$ ipython --no-banner

In [1]: import numpy as np

In [2]: np.set_printoptions(suppress=True, linewidth=100)

In [3]: def rd(a):
   ...:     return np.round(a, 2) + 0
   ...: 

In [4]: A = np.loadtxt("block11.csv", delimiter=",")

In [5]: A
Out[5]: 
array([[ -2.,  -2.,  -2.,  -2.,  -2.,  -2.,  -2.],
       [ -2.,  -4.,  -4.,  -4.,  -4.,  -4.,  -4.],
       [ -2.,  -4.,  -6.,  -6.,  -6.,  -6.,  -6.],
       [ -2.,  -4.,  -6.,  -8.,  -8.,  -8.,  -8.],
       [ -2.,  -4.,  -6.,  -8., -10., -10., -10.],
       [ -2.,  -4.,  -6.,  -8., -10., -12., -12.],
       [ -2.,  -4.,  -6.,  -8., -10., -12., -14.]])

In [6]: r0 = np.array([0, -1, 2, -2, -2, 2, 2])

In [7]: other = A + np.outer(r0, np.eye(7)[4])

In [8]: other
Out[8]: 
array([[ -2.,  -2.,  -2.,  -2.,  -2.,  -2.,  -2.],
       [ -2.,  -4.,  -4.,  -4.,  -5.,  -4.,  -4.],
       [ -2.,  -4.,  -6.,  -6.,  -4.,  -6.,  -6.],
       [ -2.,  -4.,  -6.,  -8., -10.,  -8.,  -8.],
       [ -2.,  -4.,  -6.,  -8., -12., -10., -10.],
       [ -2.,  -4.,  -6.,  -8.,  -8., -12., -12.],
       [ -2.,  -4.,  -6.,  -8.,  -8., -12., -14.]])

In [9]: rd(np.linalg.det(other) / np.linalg.det(A)), rd(1 + np.linalg.solve(A, r0)[4])
Out[9]: (np.float64(3.0), np.float64(3.0))

In [10]: x = np.array([1, -2, 6, 1, 2, 2, 7])

In [11]: target = A @ x

In [12]: c, lr = np.zeros(7), 1 / np.linalg.norm(A, 2) ** 2

In [13]: for i in range(8):
    ...:     c -= lr * A.T @ (A @ c - target)
    ...:     if i % 2 == 0: print(i, round(np.linalg.norm(A @ c - target), 2))
    ...: 
0 9.63
2 9.47
4 9.31
6 9.16

In [14]: rd(c)
Out[14]: array([0.75, 1.48, 2.17, 2.78, 3.28, 3.65, 3.87])

In [15]: w, evecs = np.linalg.eigh(A)

In [16]: x = np.array([2, -5, 5, 3, -2, 0, -1])

In [17]: np.abs(A).sum(axis=1).max(), rd(np.abs(w).max())
Out[17]: (np.float64(56.0), np.float64(45.76))

In [18]: np.all(np.linalg.eigvalsh(A) > 0)
Out[18]: np.False_

In [19]: [round(float(np.linalg.det(A[:i, :i])), 2) + 0 for i in range(1, 8)]
Out[19]: [-2.0, 4.0, -8.0, 16.0, -32.0, 64.0, -128.0]

In [20]: M = np.load("case12.npy")

In [21]: rd(M)
Out[21]: 
array([[ 0.86,  0.01, -0.15, -0.14,  0.  , -0.01,  0.25,  0.13, -0.03],
       [ 0.01,  0.73, -0.16,  0.19, -0.01, -0.27,  0.  , -0.01,  0.25],
       [-0.15, -0.16,  0.73, -0.04, -0.01, -0.18,  0.28,  0.14,  0.13],
       [-0.14,  0.19, -0.04,  0.76,  0.01,  0.17,  0.23,  0.12, -0.19],
       [ 0.  , -0.01, -0.01,  0.01,  1.  , -0.01,  0.01,  0.  ,  0.01],
       [-0.01, -0.27, -0.18,  0.17, -0.01,  0.73,  0.03,  0.  ,  0.25],
       [ 0.25,  0.  ,  0.28,  0.23,  0.01,  0.03,  0.56, -0.22,  0.03],
       [ 0.13, -0.01,  0.14,  0.12,  0.  ,  0.  , -0.22,  0.89,  0.03],
       [-0.03,  0.25,  0.13, -0.19,  0.01,  0.25,  0.03,  0.03,  0.76]])

In [22]: U, s, Vt = np.linalg.svd(M)

In [23]: np.argmax(s[:-1] / (s[1:] + 1e-6)) + 1
Out[23]: np.int64(7)

In [24]: rd(s)
Out[24]: array([1., 1., 1., 1., 1., 1., 1., 0., 0.])

In [25]: other = U[:, :7] @ np.diag(s[:7]) @ Vt[:7]

In [26]: np.linalg.matrix_rank(M, rtol=0.05)
Out[26]: np.int64(7)

In [27]: rd(np.linalg.norm(M - other, 2)), rd(s[7])
Out[27]: (np.float64(0.0), np.float64(0.0))

In [28]: rd(np.abs(M - other).max())
Out[28]: np.float64(0.0)

In [29]: F = np.load("a.npy")

In [30]: F
Out[30]: 
array([[-1., -2., -3.,  1.,  3.,  0.,  3., -1.,  0., -2., -2.],
       [-2.,  2.,  6., -2., -6.,  0., -6.,  2.,  0.,  4.,  4.],
       [-3.,  6.,  7., -3., -9.,  0., -9.,  3.,  0.,  6.,  6.],
       [ 1., -2., -3., -1.,  3.,  0.,  3., -1.,  0., -2., -2.],
       [ 3., -6., -9.,  3.,  7.,  0.,  9., -3.,  0., -6., -6.],
       [ 0.,  0.,  0.,  0.,  0., -2.,  0.,  0.,  0.,  0.,  0.],
       [ 3., -6., -9.,  3.,  9.,  0.,  7., -3.,  0., -6., -6.],
       [-1.,  2.,  3., -1., -3.,  0., -3., -1.,  0.,  2.,  2.],
       [ 0.,  0.,  0.,  0.,  0.,  0.,  0.,  0., -2.,  0.,  0.],
       [-2.,  4.,  6., -2., -6.,  0., -6.,  2.,  0.,  2.,  4.],
       [-2.,  4.,  6., -2., -6.,  0., -6.,  2.,  0.,  4.,  2.]])

In [31]: U, s, Vt = np.linalg.svd(F)

In [32]: rd(s)
Out[32]: array([40.,  2.,  2.,  2.,  2.,  2.,  2.,  2.,  2.,  2.,  2.])

In [33]: np.argmax(s[:-1] / (s[1:] + 1e-6)) + 1
Out[33]: np.int64(1)

In [34]: other = U[:, :1] @ np.diag(s[:1]) @ Vt[:1]

In [35]: rd(np.linalg.norm(F - other) / np.linalg.norm(F))
Out[35]: np.float64(0.16)

In [36]: rd(other)
Out[36]: 
array([[ 0.95, -1.9 , -2.86,  0.95,  2.86,  0.  ,  2.86, -0.95,  0.  , -1.9 , -1.9 ],
       [-1.9 ,  3.81,  5.71, -1.9 , -5.71,  0.  , -5.71,  1.9 ,  0.  ,  3.81,  3.81],
       [-2.86,  5.71,  8.57, -2.86, -8.57,  0.  , -8.57,  2.86,  0.  ,  5.71,  5.71],
       [ 0.95, -1.9 , -2.86,  0.95,  2.86,  0.  ,  2.86, -0.95,  0.  , -1.9 , -1.9 ],
       [ 2.86, -5.71, -8.57,  2.86,  8.57,  0.  ,  8.57, -2.86,  0.  , -5.71, -5.71],
       [ 0.  ,  0.  ,  0.  ,  0.  ,  0.  ,  0.  ,  0.  ,  0.  ,  0.  ,  0.  ,  0.  ],
       [ 2.86, -5.71, -8.57,  2.86,  8.57,  0.  ,  8.57, -2.86,  0.  , -5.71, -5.71],
       [-0.95,  1.9 ,  2.86, -0.95, -2.86,  0.  , -2.86,  0.95,  0.  ,  1.9 ,  1.9 ],
       [ 0.  ,  0.  ,  0.  ,  0.  ,  0.  ,  0.  ,  0.  ,  0.  ,  0.  ,  0.  ,  0.  ],
       [-1.9 ,  3.81,  5.71, -1.9 , -5.71,  0.  , -5.71,  1.9 ,  0.  ,  3.81,  3.81],
       [-1.9 ,  3.81,  5.71, -1.9 , -5.71,  0.  , -5.71,  1.9 ,  0.  ,  3.81,  3.81]])

In [37]: np.linalg.matrix_rank(F, rtol=0.05)
Out[37]: np.int64(11)

In [38]: np.abs(F - other).max()
Out[38]: np.float64(2.0)

In [39]: w, evecs = np.linalg.eigh(F)

In [40]: np.unique(w.round(6) + 0, return_counts=True)[1]
Out[40]: array([10,  1])

In [41]: rd(np.linalg.eigvalsh(F @ F))
Out[41]: array([   4.,    4.,    4.,    4.,    4.,    4.,    4.,    4.,    4.,    4., 1600.])

In [42]: rd(evecs @ np.diag(w) @ evecs.T)
Out[42]: 
array([[-1., -2., -3.,  1.,  3.,  0.,  3., -1.,  0., -2., -2.],
       [-2.,  2.,  6., -2., -6.,  0., -6.,  2.,  0.,  4.,  4.],
       [-3.,  6.,  7., -3., -9.,  0., -9.,  3.,  0.,  6.,  6.],
       [ 1., -2., -3., -1.,  3.,  0.,  3., -1.,  0., -2., -2.],
       [ 3., -6., -9.,  3.,  7.,  0.,  9., -3.,  0., -6., -6.],
       [ 0.,  0.,  0.,  0.,  0., -2.,  0.,  0.,  0.,  0.,  0.],
       [ 3., -6., -9.,  3.,  9.,  0.,  7., -3.,  0., -6., -6.],
       [-1.,  2.,  3., -1., -3.,  0., -3., -1.,  0.,  2.,  2.],
       [ 0.,  0.,  0.,  0.,  0.,  0.,  0.,  0., -2.,  0.,  0.],
       [-2.,  4.,  6., -2., -6.,  0., -6.,  2.,  0.,  2.,  4.],
       [-2.,  4.,  6., -2., -6.,  0., -6.,  2.,  0.,  4.,  2.]])

In [43]: rd(np.linalg.eigvalsh(F + 2 * np.eye(11)))
Out[43]: array([ 0.,  0.,  0.,  0.,  0.,  0.,  0.,  0.,  0.,  0., 42.])

In [44]: rd(np.abs(evecs[:, -1]))
Out[44]: array([0.15, 0.31, 0.46, 0.15, 0.46, 0.  , 0.46, 0.15, 0.  , 0.31, 0.31])

In [45]: rd(evecs.T @ evecs)
Out[45]: 
array([[1., 0., 0., 0., 0., 0., 0., 0., 0., 0., 0.],
       [0., 1., 0., 0., 0., 0., 0., 0., 0., 0., 0.],
       [0., 0., 1., 0., 0., 0., 0., 0., 0., 0., 0.],
       [0., 0., 0., 1., 0., 0., 0., 0., 0., 0., 0.],
       [0., 0., 0., 0., 1., 0., 0., 0., 0., 0., 0.],
       [0., 0., 0., 0., 0., 1., 0., 0., 0., 0., 0.],
       [0., 0., 0., 0., 0., 0., 1., 0., 0., 0., 0.],
       [0., 0., 0., 0., 0., 0., 0., 1., 0., 0., 0.],
       [0., 0., 0., 0., 0., 0., 0., 0., 1., 0., 0.],
       [0., 0., 0., 0., 0., 0., 0., 0., 0., 1., 0.],
       [0., 0., 0., 0., 0., 0., 0., 0., 0., 0., 1.]])

In [46]: np.abs(evecs[:, -1]).round(6).argmax()
Out[46]: np.int64(2)

In [47]: rd(w.sum()), np.trace(F)
Out[47]: (np.float64(20.0), np.float64(20.0))

In [48]: [round(float(x), 2) for x in np.linalg.svd(F, compute_uv=False)[:3]]
Out[48]: [40.0, 2.0, 2.0]

In [49]: rd(np.linalg.norm(F, 2) / np.linalg.norm(F))
Out[49]: np.float64(0.99)

In [50]: np.linalg.cond(F) > 100
Out[50]: np.False_

In [51]: rd(np.abs(np.linalg.svd(F)[2][-1]))
Out[51]: array([0.  , 0.53, 0.32, 0.09, 0.31, 0.  , 0.65, 0.1 , 0.  , 0.2 , 0.2 ])

In [52]: m1 = np.load("m.npy")

In [53]: m1
Out[53]: 
array([[ 1.6 ,  0.7 ,  0.1 ,  0.2 ,  0.1 ,  0.3 ,  0.4 ],
       [ 3.67, -0.8 , -0.2 , -1.5 , -0.1 , -0.3 ,  0.9 ],
       [-3.23,  0.  , -1.1 , -0.5 ,  0.6 ,  0.1 , -0.8 ],
       [ 0.48, -1.2 ,  0.8 , -0.8 ,  0.1 ,  2.4 ,  0.1 ],
       [-9.6 ,  1.  ,  0.1 , -0.3 ,  0.7 ,  1.8 , -2.4 ],
       [ 4.38,  0.8 , -0.8 ,  0.5 , -0.5 , -0.9 ,  1.1 ],
       [-2.38, -0.7 , -0.8 , -0.1 , -0.8 , -1.3 , -0.6 ],
       [-2.  ,  1.  , -0.6 , -0.1 ,  0.2 , -0.1 , -0.5 ],
       [ 1.61,  1.1 ,  0.2 , -1.  , -0.6 ,  0.5 ,  0.4 ],
       [-0.42,  1.3 ,  1.5 ,  0.5 ,  0.7 , -0.5 , -0.1 ],
       [-8.75,  1.6 ,  1.6 ,  0.6 , -1.1 , -0.4 , -2.2 ],
       [ 1.19, -0.4 , -0.6 ,  0.8 , -0.1 ,  1.6 ,  0.3 ],
       [ 1.56,  0.6 , -0.8 , -1.1 ,  0.7 ,  2.2 ,  0.4 ]])

In [54]: U, s, Vt = np.linalg.svd(m1)

In [55]: rd(s)
Out[55]: array([15.77,  4.74,  3.31,  2.72,  2.22,  1.76,  0.01])

In [56]: np.argmax(s[:-1] / (s[1:] + 1e-6)) + 1
Out[56]: np.int64(6)

In [57]: other = U[:, :6] @ np.diag(s[:6]) @ Vt[:6]

In [58]: np.linalg.matrix_rank(m1, rtol=0.05)
Out[58]: np.int64(6)

In [59]: rd(np.linalg.norm(m1 - other, 2)), rd(s[6])
Out[59]: (np.float64(0.01), np.float64(0.01))

In [60]: np.linalg.matrix_rank(other)
Out[60]: np.int64(6)

In [61]: rd(np.linalg.norm(m1 - other) / np.linalg.norm(m1))
Out[61]: np.float64(0.0)

In [62]: rd(np.abs(m1 - other).max())
Out[62]: np.float64(0.01)

In [63]: rd(other)
Out[63]: 
array([[ 1.6 ,  0.7 ,  0.1 ,  0.2 ,  0.1 ,  0.3 ,  0.4 ],
       [ 3.67, -0.8 , -0.2 , -1.5 , -0.1 , -0.3 ,  0.91],
       [-3.23,  0.  , -1.1 , -0.5 ,  0.6 ,  0.1 , -0.8 ],
       [ 0.48, -1.2 ,  0.8 , -0.8 ,  0.1 ,  2.4 ,  0.1 ],
       [-9.6 ,  1.  ,  0.1 , -0.3 ,  0.7 ,  1.8 , -2.4 ],
       [ 4.38,  0.8 , -0.8 ,  0.5 , -0.5 , -0.9 ,  1.1 ],
       [-2.38, -0.7 , -0.8 , -0.1 , -0.8 , -1.3 , -0.6 ],
       [-2.  ,  1.  , -0.6 , -0.1 ,  0.2 , -0.1 , -0.49],
       [ 1.61,  1.1 ,  0.2 , -1.  , -0.6 ,  0.5 ,  0.4 ],
       [-0.42,  1.3 ,  1.5 ,  0.5 ,  0.7 , -0.5 , -0.1 ],
       [-8.75,  1.6 ,  1.6 ,  0.6 , -1.1 , -0.4 , -2.2 ],
       [ 1.19, -0.4 , -0.6 ,  0.8 , -0.1 ,  1.6 ,  0.3 ],
       [ 1.56,  0.6 , -0.8 , -1.1 ,  0.7 ,  2.2 ,  0.4 ]])
